In [1]: import numpy as np

In [2]: from numpy import linalg as LA

In [3]: np.set_printoptions(precision=1, suppress=True, linewidth=160, floatmode="fixed")

In [4]: m1 = np.loadtxt("dump.csv", delimiter=",")

In [5]: m1
Out[5]: 
array([[0.0, 1.0, 0.0, 0.0, 0.0, 0.0, 0.0, 0.0, 0.0],
       [1.0, 0.0, 0.0, 1.0, 0.0, 0.0, 1.0, 0.0, 0.0],
       [0.0, 0.0, 0.0, 0.0, 0.0, 1.0, 1.0, 1.0, 1.0],
       [0.0, 1.0, 0.0, 0.0, 1.0, 1.0, 1.0, 0.0, 0.0],
       [0.0, 0.0, 0.0, 1.0, 0.0, 0.0, 0.0, 0.0, 0.0],
       [0.0, 0.0, 1.0, 1.0, 0.0, 0.0, 0.0, 1.0, 1.0],
       [0.0, 1.0, 1.0, 1.0, 0.0, 0.0, 0.0, 1.0, 0.0],
       [0.0, 0.0, 1.0, 0.0, 0.0, 1.0, 1.0, 0.0, 0.0],
       [0.0, 0.0, 1.0, 0.0, 0.0, 1.0, 0.0, 0.0, 0.0]])

In [6]: # equal to its transpose

In [7]: ev, V = LA.eigh(m1)

In [8]: x = np.array([2, -3, -1, 0, -2, 1, 0, -3, 0])

In [9]: np.abs(m1).sum(axis=1).max(), round(np.abs(ev).max(), 1)
Out[9]: (np.float64(4.0), np.float64(3.4))

In [10]: np.round(LA.eigvalsh(m1[1:, 1:]), 1) + 0
Out[10]: array([-2.3, -1.6, -1.3, -0.5,  0.0,  0.7,  1.6,  3.4])

In [11]: M = np.load("mat.npy")

In [12]: M
Out[12]: 
array([[-3,  3, -2,  2],
       [-4,  4,  4,  4],
       [-4, -5, -3, -2],
       [ 1, -2, -2, -3],
       [-4,  4,  4,  4],
       [ 4, -3, -4, -5]])

In [13]: hat = M @ LA.solve(M.T @ M, M.T)

In [14]: np.round(LA.eigvalsh(hat), 1) + 0
Out[14]: array([0.0, 0.0, 1.0, 1.0, 1.0, 1.0])

In [15]: hat @ M[:, 0]
Out[15]: array([-3.0, -4.0, -4.0,  1.0, -4.0,  4.0])

In [16]: np.trace(hat)
Out[16]: np.float64(4.0)

In [17]: np.allclose(hat @ hat, hat)
Out[17]: True

In [18]: hat.round(1) + 0
Out[18]: 
array([[ 1.0,  0.0,  0.0,  0.0,  0.0,  0.0],
       [ 0.0,  0.5,  0.0,  0.1,  0.5, -0.1],
       [ 0.0,  0.0,  1.0,  0.1,  0.0, -0.1],
       [ 0.0,  0.1,  0.1,  0.5,  0.1,  0.5],
       [ 0.0,  0.5,  0.0,  0.1,  0.5, -0.1],
       [ 0.0, -0.1, -0.1,  0.5, -0.1,  0.6]])

In [19]: np.diag(hat)
Out[19]: array([1.0, 0.5, 1.0, 0.5, 0.5, 0.6])

In [20]: x = np.array([1, 3, 5, 3, 5, 1])

In [21]: LA.eigvalsh(2 * hat - np.eye(6))
Out[21]: array([-1.0, -1.0,  1.0,  1.0,  1.0,  1.0])

In [22]: rng = np.random.default_rng(35)

In [23]: lab = rng.permutation(4)

In [24]: A2 = M[:, lab] * rng.choice([-1, 1], 4)

In [25]: A2
Out[25]: 
array([[ 3, -2, -2, -3],
       [ 4,  4, -4, -4],
       [-5, -3,  2, -4],
       [-2, -2,  3,  1],
       [ 4,  4, -4, -4],
       [-3, -4,  5,  4]])

In [26]: Uu, _, VT = LA.svd(M.T @ A2)

In [27]: np.round(Uu @ VT, 1) + 0
Out[27]: 
array([[ 0.0,  0.0,  0.0,  1.0],
       [ 1.0,  0.0,  0.0,  0.0],
       [ 0.0,  1.0,  0.0,  0.0],
       [ 0.0,  0.0, -1.0,  0.0]])

In [28]: lab
Out[28]: array([1, 2, 3, 0])

In [29]: W0 = np.loadtxt("a.csv", delimiter=",")

In [30]: W0.round(1) + 0
Out[30]: 
array([[ 0.0,  0.0, -0.1,  0.0,  0.1,  0.0,  0.0,  0.1,  0.1,  0.1],
       [-0.3, -0.2, -0.5, -0.1,  0.8,  0.1,  0.0,  1.0,  0.5,  0.9],
       [-0.4, -0.3, -0.6, -0.1,  1.0,  0.1,  0.0,  1.2,  0.6,  1.1],
       [-0.2, -0.2, -0.3,  0.0,  0.5,  0.0,  0.0,  0.6,  0.3,  0.6],
       [ 0.6,  0.4,  0.9,  0.2, -1.5, -0.2,  0.0, -1.8, -0.9, -1.6]])

In [31]: Uu, s, VT = LA.svd(W0)

In [32]: V = VT[:(s > 1e-8).sum()]

In [33]: x = W0[1] + -1 * W0[0] + rng.integers(2) * np.eye(10)[6]

In [34]: x
Out[34]: array([-0.3, -0.2, -0.4, -0.1,  0.7,  0.1,  0.0,  0.8,  0.4,  0.8])

In [35]: np.round(V.T @ V, 1) + 0
Out[35]: 
array([[ 0.0,  0.0,  0.1,  0.0, -0.1,  0.0,  0.0, -0.1, -0.1, -0.1],
       [ 0.0,  0.0,  0.0,  0.0, -0.1,  0.0,  0.0, -0.1,  0.0, -0.1],
       [ 0.1,  0.0,  0.1,  0.0, -0.1,  0.0,  0.0, -0.2, -0.1, -0.1],
       [ 0.0,  0.0,  0.0,  0.0,  0.0,  0.0,  0.0,  0.0,  0.0,  0.0],
       [-0.1, -0.1, -0.1,  0.0,  0.2,  0.0,  0.0,  0.3,  0.1,  0.2],
       [ 0.0,  0.0,  0.0,  0.0,  0.0,  0.0,  0.0,  0.0,  0.0,  0.0],
       [ 0.0,  0.0,  0.0,  0.0,  0.0,  0.0,  0.0,  0.0,  0.0,  0.0],
       [-0.1, -0.1, -0.2,  0.0,  0.3,  0.0,  0.0,  0.3,  0.2,  0.3],
       [-0.1,  0.0, -0.1,  0.0,  0.1,  0.0,  0.0,  0.2,  0.1,  0.1],
       [-0.1, -0.1, -0.1,  0.0,  0.2,  0.0,  0.0,  0.3,  0.1,  0.3]])

In [36]: np.round(np.diag(V.T @ V), 1) + 0
Out[36]: array([0.0, 0.0, 0.1, 0.0, 0.2, 0.0, 0.0, 0.3, 0.1, 0.3])

In [37]: np.allclose(V.T @ V @ x, x)
Out[37]: True

In [38]: blk = np.stack([W0, 2 * W0, W0[::-1]])

In [39]: blk.sum(axis=0)
Out[39]: 
array([[ 0.5,  0.4,  0.7,  0.1, -1.2, -0.1,  0.0, -1.4, -0.7, -1.3],
       [-1.2, -0.9, -1.7, -0.3,  2.9,  0.3,  0.0,  3.5,  1.7,  3.2],
       [-1.6, -1.2, -2.4, -0.4,  4.0,  0.4,  0.0,  4.8,  2.4,  4.4],
       [-0.9, -0.7, -1.4, -0.2,  2.3,  0.2,  0.0,  2.8,  1.4,  2.5],
       [ 1.8,  1.3,  2.6,  0.4, -4.4, -0.4,  0.0, -5.3, -2.6, -4.8]])

In [40]: np.einsum("bij,cij->bc", blk, blk)
Out[40]: 
array([[19.3, 38.5,  7.0],
       [38.5, 77.0, 13.9],
       [ 7.0, 13.9, 19.3]])

In [41]: LA.matrix_rank(blk)
Out[41]: array([1, 1, 1])

In [42]: LA.norm(blk, axis=(1, 2))
Out[42]: array([4.4, 8.8, 4.4])

In [43]: cov = W0.T @ W0

In [44]: round(np.trace(cov), 1), round(float((W0 ** 2).sum()), 1)
Out[44]: (np.float64(19.3), 19.3)

In [45]: np.allclose(cov, cov.T)
Out[45]: True

In [46]: cov.round(1) + 0
Out[46]: 
array([[ 0.7,  0.5,  1.0,  0.2, -1.7, -0.2,  0.0, -2.0, -1.0, -1.8],
       [ 0.5,  0.4,  0.7,  0.1, -1.2, -0.1,  0.0, -1.5, -0.7, -1.4],
       [ 1.0,  0.7,  1.5,  0.2, -2.5, -0.2,  0.0, -3.0, -1.5, -2.7],
       [ 0.2,  0.1,  0.2,  0.0, -0.4,  0.0,  0.0, -0.5, -0.2, -0.5],
       [-1.7, -1.2, -2.5, -0.4,  4.2,  0.4,  0.0,  5.0,  2.5,  4.6],
       [-0.2, -0.1, -0.2,  0.0,  0.4,  0.0,  0.0,  0.5,  0.2,  0.5],
       [ 0.0,  0.0,  0.0,  0.0,  0.0,  0.0,  0.0,  0.0,  0.0,  0.0],
       [-2.0, -1.5, -3.0, -0.5,  5.0,  0.5,  0.0,  6.0,  3.0,  5.5],
       [-1.0, -0.7, -1.5, -0.2,  2.5,  0.2,  0.0,  3.0,  1.5,  2.7],
       [-1.8, -1.4, -2.7, -0.5,  4.6,  0.5,  0.0,  5.5,  2.7,  5.0]])

In [47]: LA.matrix_rank(cov)
Out[47]: np.int64(1)

In [48]: J = np.load("run4.npy")

In [49]: J
Out[49]: 
array([[-0.4,  0.6,  0.0, -0.9],
       [ 0.1, -0.7, -0.3,  0.3],
       [-0.8, -0.6, -0.5, -0.9],
       [-0.4, -1.0, -0.9, -1.0],
       [ 0.0,  1.0,  0.9,  0.9],
       [-0.6, -0.9, -0.8, -1.0],
       [ 0.2, -0.6, -0.3,  0.0],
       [-0.6, -1.0, -1.0, -1.0],
       [ 0.1,  1.0,  0.8,  0.7],
       [-0.5,  1.0,  1.0,  1.0],
       [-0.8,  1.0,  1.0,  0.4],
       [-0.8,  0.5, -0.1, -1.0],
       [ 0.5, -0.9, -0.6,  0.1],
       [ 0.0,  1.0,  0.8,  0.7],
       [-1.0, -0.9, -0.8, -1.0],
       [-0.9,  0.4, -0.1, -1.0],
       [-0.7, -1.0, -0.9, -0.9],
       [-1.0, -1.0, -1.0, -1.0],
       [-0.9,  1.0,  0.8, -0.3],
       [ 0.6, -0.9, -0.5,  0.5],
       [ 0.3, -0.7, -0.6, -0.8],
       [ 0.8, -0.5,  0.0,  0.9],
       [ 0.9,  1.0,  0.9,  1.0],
       [ 0.5, -0.9, -0.6,  0.1]])

In [50]: lab = J[:, 1] > np.median(J[:, 1])

In [51]: u = J[lab].mean(axis=0) - J[~lab].mean(axis=0)

In [52]: (((J - J.mean(axis=0)) @ u > 0) == lab).mean()
Out[52]: np.float64(1.0)
